$ python -q
>>> import numpy as np
>>> import numpy.linalg as la
>>> np.set_printoptions(precision=2, suppress=True, linewidth=120, sign=" ")
>>> def rnd(a):
...     return np.round(a, 2) + 0
... 
>>> feats = np.load("layer17.npy")
>>> rnd(feats)
array([[ 0.54, -0.54, -1.02],
       [-0.54,  0.54,  1.02],
       [-1.02,  1.02,  1.91]])
>>> # symmetric
>>> U, sigma, VT = la.svd(feats)
>>> vecs = VT[:(sigma > 1e-8).sum()]
>>> rng = np.random.default_rng(303907)
>>> vec = feats[0] + 2 * feats[2] + rng.integers(2) * np.eye(3)[2]
>>> rnd(vec)
array([-1.5,  1.5,  3.8])
>>> rnd(vecs.T @ vecs)
array([[ 0.18, -0.18, -0.34],
       [-0.18,  0.18,  0.34],
       [-0.34,  0.34,  0.64]])
>>> np.allclose(vecs.T @ vecs @ vec, vec)
False
>>> rnd(la.norm(vec - vecs.T @ vecs @ vec))
np.float64(0.6)
>>> rnd(la.det(2 * feats)), rnd(la.det(feats))
(np.float64(0.0), np.float64(0.0))
>>> rnd(la.eigvals(feats).sum().real)
np.float64(3.0)
>>> rnd(la.det(feats[::-1]))
np.float64(0.0)
>>> evals, vecs = la.eigh(feats)
>>> rnd(evals.sum()), rnd(np.trace(feats))
(np.float64(3.0), np.float64(3.0))
>>> rnd(la.eigvalsh(feats @ feats))
array([ 0.,  0.,  9.])
>>> rnd(vecs.T @ vecs)
array([[ 1.,  0.,  0.],
       [ 0.,  1.,  0.],
       [ 0.,  0.,  1.]])
>>> (evals > 1e-8).sum(), (evals < -1e-8).sum()
(np.int64(1), np.int64(0))
>>> rnd(np.abs(vecs[:, -1]))
array([ 0.43,  0.43,  0.8 ])
>>> rnd(la.svd(feats, compute_uv=False))
array([ 3.,  0.,  0.])
>>> rnd(vecs @ np.diag(evals) @ vecs.T)
array([[ 0.54, -0.54, -1.02],
       [-0.54,  0.54,  1.02],
       [-1.02,  1.02,  1.91]])
